$ ipython --no-banner

In [1]: import numpy as np

In [2]: np.set_printoptions(precision=1, suppress=True, linewidth=140, sign=" ")

In [3]: B = np.array([[0, 2, 3, 3, 1, 3, 3],
   ...:     [1, 0, 2, 2, 0, 2, 0],
   ...:     [2, 2, 0, 2, 0, 3, 0],
   ...:     [1, 2, 1, 2, 0, 3, 2],
   ...:     [1, 1, 2, 1, 3, 2, 1],
   ...:     [0, 2, 0, 1, 2, 0, 0],
   ...:     [1, 0, 3, 1, 0, 2, 2]])

In [4]: arr = np.triu(B, 1)

In [5]: arr
Out[5]: 
array([[ 0,  2,  3,  3,  1,  3,  3],
       [ 0,  0,  2,  2,  0,  2,  0],
       [ 0,  0,  0,  2,  0,  3,  0],
       [ 0,  0,  0,  0,  0,  3,  2],
       [ 0,  0,  0,  0,  0,  2,  1],
       [ 0,  0,  0,  0,  0,  0,  0],
       [ 0,  0,  0,  0,  0,  0,  0]])

In [6]: np.linalg.matrix_power(arr, 4)
Out[6]: 
array([[  0,   0,   0,   0,   0,  24,  16],
       [  0,   0,   0,   0,   0,   0,   0],
       [  0,   0,   0,   0,   0,   0,   0],
       [  0,   0,   0,   0,   0,   0,   0],
       [  0,   0,   0,   0,   0,   0,   0],
       [  0,   0,   0,   0,   0,   0,   0],
       [  0,   0,   0,   0,   0,   0,   0]])

In [7]: np.trace(arr)
Out[7]: np.int64(0)

In [8]: np.sort(np.abs(np.linalg.eigvals(arr)))
Out[8]: array([ 0.,  0.,  0.,  0.,  0.,  0.,  0.])

In [9]: (arr + arr.T) / 2
Out[9]: 
array([[ 0. ,  1. ,  1.5,  1.5,  0.5,  1.5,  1.5],
       [ 1. ,  0. ,  1. ,  1. ,  0. ,  1. ,  0. ],
       [ 1.5,  1. ,  0. ,  1. ,  0. ,  1.5,  0. ],
       [ 1.5,  1. ,  1. ,  0. ,  0. ,  1.5,  1. ],
       [ 0.5,  0. ,  0. ,  0. ,  0. ,  1. ,  0.5],
       [ 1.5,  1. ,  1.5,  1.5,  1. ,  0. ,  0. ],
       [ 1.5,  0. ,  0. ,  1. ,  0.5,  0. ,  0. ]])

In [10]: (arr - arr.T) / 2
Out[10]: 
array([[ 0. ,  1. ,  1.5,  1.5,  0.5,  1.5,  1.5],
       [-1. ,  0. ,  1. ,  1. ,  0. ,  1. ,  0. ],
       [-1.5, -1. ,  0. ,  1. ,  0. ,  1.5,  0. ],
       [-1.5, -1. , -1. ,  0. ,  0. ,  1.5,  1. ],
       [-0.5,  0. ,  0. ,  0. ,  0. ,  1. ,  0.5],
       [-1.5, -1. , -1.5, -1.5, -1. ,  0. ,  0. ],
       [-1.5,  0. ,  0. , -1. , -0.5,  0. ,  0. ]])

In [11]: np.allclose(arr @ arr.T, arr.T @ arr)
Out[11]: False

In [12]: np.allclose(arr, arr.T)
Out[12]: False

In [13]: np.unique(arr.round(6), axis=0).shape
Out[13]: (6, 7)

In [14]: np.abs(np.diag(np.linalg.qr(arr)[1])) > 1e-9
Out[14]: array([False, False, False, False, False, False, False])

In [15]: T = np.stack([arr, 2 * arr, arr[::-1]])

In [16]: np.linalg.matrix_rank(T.reshape(3, -1))
Out[16]: np.int64(2)

In [17]: np.einsum("bij,cij->bc", T, T)
Out[17]: 
array([[  84,  168,   25],
       [ 168,  336,   50],
       [  25,   50,   84]])

In [18]: np.linalg.matrix_rank(T)
Out[18]: array([ 5,  5,  5])

In [19]: (T @ arr.T).shape
Out[19]: (3, 7, 7)

In [20]: T.sum(axis=0)
Out[20]: 
array([[  0,   6,   9,   9,   3,   9,   9],
       [  0,   0,   6,   6,   0,   6,   0],
       [  0,   0,   0,   6,   0,  11,   1],
       [  0,   0,   0,   0,   0,  12,   8],
       [  0,   0,   0,   2,   0,   9,   3],
       [  0,   0,   2,   2,   0,   2,   0],
       [  0,   2,   3,   3,   1,   3,   3]])

In [21]: T.shape
Out[21]: (3, 7, 7)

In [22]: [int(np.linalg.matrix_rank(np.linalg.matrix_power(arr, p))) for p in range(1, 8)]
Out[22]: [5, 3, 2, 1, 0, 0, 0]

In [23]: np.prod(np.diag(arr)), round(float(np.linalg.det(arr)), 1)
Out[23]: (np.int64(0), 0.0)

In [24]: np.linalg.matrix_rank(arr - arr[0, 0] * np.eye(7))
Out[24]: np.int64(5)

In [25]: u = np.array([0, 5])

In [26]: np.correlate(arr[4], arr[5], "full")
Out[26]: array([ 0,  0,  0,  0,  0,  0,  0,  0,  0,  0,  0,  0,  0])

In [27]: W0 = np.loadtxt("dump.csv", delimiter=",")

In [28]: W0.round(1) + 0
Out[28]: 
array([[-0.2, -0.2,  0.4, -0.2, -0.4, -0.6,  0.4, -0.2],
       [ 0.6,  0. , -0.1, -0.4,  0.2, -0.4, -0.4, -0.4],
       [-0.1,  0.3, -0.6, -0.5, -0.3,  0.2,  0.3, -0.3],
       [-0.3, -0.2,  0.1, -0.6,  0.6,  0. ,  0.1,  0.3],
       [ 0.3,  0.2,  0. , -0.3, -0.4, -0.1,  0. ,  0.8],
       [-0.3,  0.8,  0.1,  0.1,  0.2, -0.4, -0.2,  0. ],
       [-0.5, -0.2,  0.1, -0.2, -0.4,  0.1, -0.7,  0. ],
       [-0.2, -0.4, -0.7,  0.3,  0.1, -0.5,  0. ,  0.2]])

In [29]: x0 = np.array([1, 2, 2, 1, 2, 2, 3, 3])

In [30]: y = W0 @ x0

In [31]: y
Out[31]: array([-1.3, -2.6, -1.5,  1.5,  1.7,  0.6, -3.9, -2.1])

In [32]: np.linalg.solve(W0, y + W0[:, 2])
Out[32]: array([ 1.,  2.,  3.,  1.,  2.,  2.,  3.,  3.])

In [33]: np.linalg.solve(W0, 2 * y)
Out[33]: array([ 2.,  4.,  4.,  2.,  4.,  4.,  6.,  6.])

In [34]: np.round(np.linalg.solve(W0.T, W0[1]), 1) + 0
Out[34]: array([ 0.,  1.,  0.,  0.,  0.,  0.,  0.,  0.])

In [35]: T = np.stack([W0, 3 * W0, W0[::-1]])

In [36]: np.linalg.matrix_rank(T.reshape(3, -1))
Out[36]: np.int64(2)

In [37]: np.linalg.det(T)
Out[37]: array([   -1., -6561.,    -1.])

In [38]: u = np.array([1, 0, 3, 2, 2, 1, 3, 1])

In [39]: B = W0 + np.outer(u, np.eye(8)[7])

In [40]: np.round(np.linalg.det(B) / np.linalg.det(W0), 1), np.round(1 + np.linalg.solve(W0, u)[7], 1)
Out[40]: (np.float64(2.3), np.float64(2.3))

In [41]: np.linalg.matrix_rank(B - W0)
Out[41]: np.int64(1)

In [42]: feats = np.array([[0.0, 0.0, 3.0, -3.0, -3.0, 0.0, 3.0, 2.0],
    ...:     [0.0, 0.0, 0.0, 0.0, 0.0, 0.0, 0.0, 0.0],
    ...:     [3.0, 0.0, 0.0, 0.0, 0.0, 0.0, 0.0, 0.0],
    ...:     [-3.0, 0.0, 0.0, 0.0, 0.0, 0.0, 0.0, 0.0],
    ...:     [-3.0, 0.0, 0.0, 0.0, 0.0, 0.0, 0.0, 0.0],
    ...:     [0.0, 0.0, 0.0, 0.0, 0.0, 0.0, 0.0, 0.0],
    ...:     [3.0, 0.0, 0.0, 0.0, 0.0, 0.0, 0.0, 0.0],
    ...:     [2.0, 0.0, 0.0, 0.0, 0.0, 0.0, 0.0, 0.0]])

In [43]: U, s, VT = np.linalg.svd(feats)

In [44]: V = VT[:(s > 1e-8).sum()]

In [45]: rng = np.random.default_rng(3487)

In [46]: x0 = feats[5] + 3 * feats[0] + rng.integers(2) * np.eye(8)[3]

In [47]: x0
Out[47]: array([ 0.,  0.,  9., -8., -9.,  0.,  9.,  6.])

In [48]: np.diag(V.T @ V)
Out[48]: array([ 1. ,  0. ,  0.2,  0.2,  0.2,  0. ,  0.2,  0.1])
